% ipython --no-banner

In [1]: import numpy as np

In [2]: np.set_printoptions(suppress=True, linewidth=160)

In [3]: rnd = lambda a: np.round(a, 3) + 0

In [4]: arr = np.load("layer4.npy")

In [5]: arr
Out[5]: 
array([[ -6,   5,  -7,   7,   5,   5,  -6,   6],
       [  4,  91,   2,   2,  -8,  -7,  -2,  -8],
       [  3,  -2,  61,   5,   0,   9,   4,   3],
       [  1,  -7,  -5,   2,  -2,  -9,   2,  -8],
       [  6,   4,   1,   9, 106,  -2,  -1,   5],
       [ -8,   5,  -9,   3,   1, 135,   3,   0],
       [  6,   6,   8,   8,   7,   9,  51,   1],
       [ -7,  -7,   7,  -3,   7,  -9,  -8, 145]])

In [6]: other = arr / np.linalg.norm(arr, axis=1, keepdims=True)

In [7]: cov = other @ other.T

In [8]: (cov - 2 * np.eye(8)).round(6).argmax(axis=1)
Out[8]: array([5, 0, 6, 6, 0, 0, 2, 0])

In [9]: rnd(cov[4])
Out[9]: array([ 0.333, -0.047,  0.016, -0.151,  1.   , -0.012,  0.141,  0.09 ])

In [10]: rnd(np.linalg.norm(other, axis=1))
Out[10]: array([1., 1., 1., 1., 1., 1., 1., 1.])

In [11]: rnd(np.degrees(np.arccos(np.clip(cov[4, 2], -1, 1))))
Out[11]: np.float64(89.059)

In [12]: np.argwhere(np.triu(np.abs(cov) > 0.95, 1))
Out[12]: array([], shape=(0, 2), dtype=int64)

In [13]: np.allclose(arr @ arr.T, arr.T @ arr)
Out[13]: False

In [14]: (arr - arr.T) / 2
Out[14]: 
array([[ 0. ,  0.5, -5. ,  3. , -0.5,  6.5, -6. ,  6.5],
       [-0.5,  0. ,  2. ,  4.5, -6. , -6. , -4. , -0.5],
       [ 5. , -2. ,  0. ,  5. , -0.5,  9. , -2. , -2. ],
       [-3. , -4.5, -5. ,  0. , -5.5, -6. , -3. , -2.5],
       [ 0.5,  6. ,  0.5,  5.5,  0. , -1.5, -4. , -1. ],
       [-6.5,  6. , -9. ,  6. ,  1.5,  0. , -3. ,  4.5],
       [ 6. ,  4. ,  2. ,  3. ,  4. ,  3. ,  0. ,  4.5],
       [-6.5,  0.5,  2. ,  2.5,  1. , -4.5, -4.5,  0. ]])

In [15]: rnd(np.sort(np.abs(np.linalg.eigvals(arr))))
Out[15]: array([  3.079,   5.457,  48.665,  63.235,  93.014, 102.775, 131.985, 147.704])

In [16]: np.allclose(arr, arr.T)
Out[16]: False

In [17]: (arr + arr.T) / 2
Out[17]: 
array([[ -6. ,   4.5,  -2. ,   4. ,   5.5,  -1.5,   0. ,  -0.5],
       [  4.5,  91. ,   0. ,  -2.5,  -2. ,  -1. ,   2. ,  -7.5],
       [ -2. ,   0. ,  61. ,   0. ,   0.5,   0. ,   6. ,   5. ],
       [  4. ,  -2.5,   0. ,   2. ,   3.5,  -3. ,   5. ,  -5.5],
       [  5.5,  -2. ,   0.5,   3.5, 106. ,  -0.5,   3. ,   6. ],
       [ -1.5,  -1. ,   0. ,  -3. ,  -0.5, 135. ,   6. ,  -4.5],
       [  0. ,   2. ,   6. ,   5. ,   3. ,   6. ,  51. ,  -3.5],
       [ -0.5,  -7.5,   5. ,  -5.5,   6. ,  -4.5,  -3.5, 145. ]])

In [18]: assert arr == arr.T
---------------------------------------------------------------------------
ValueError                                Traceback (most recent call last)
Cell In[18], line 1
----> 1 assert arr == arr.T

ValueError: The truth value of an array with more than one element is ambiguous. Use a.any() or a.all()

In [19]: arr @ arr
Out[19]: 
array([[  -46,   357,  -456,   -59,   451,   366,  -332,   736],
       [  400,  8260,   249,   139, -1637, -1492,  -245, -1916],
       [   93,  -276,  3643,   382,    79,  1757,   447,   616],
       [   81,  -621,  -297,   -33,  -206, -1130,   133, -1137],
       [  603,   702,   133,   998, 11242,  -606,  -225,  1189],
       [-1012,  1109, -1688,   353,   176, 18067,   565,  -131],
       [  289,   876,   759,   605,  1081,  1639,  2613,   179],
       [ -917, -1745,  1516,  -497,  1719, -2502, -1524, 21111]])
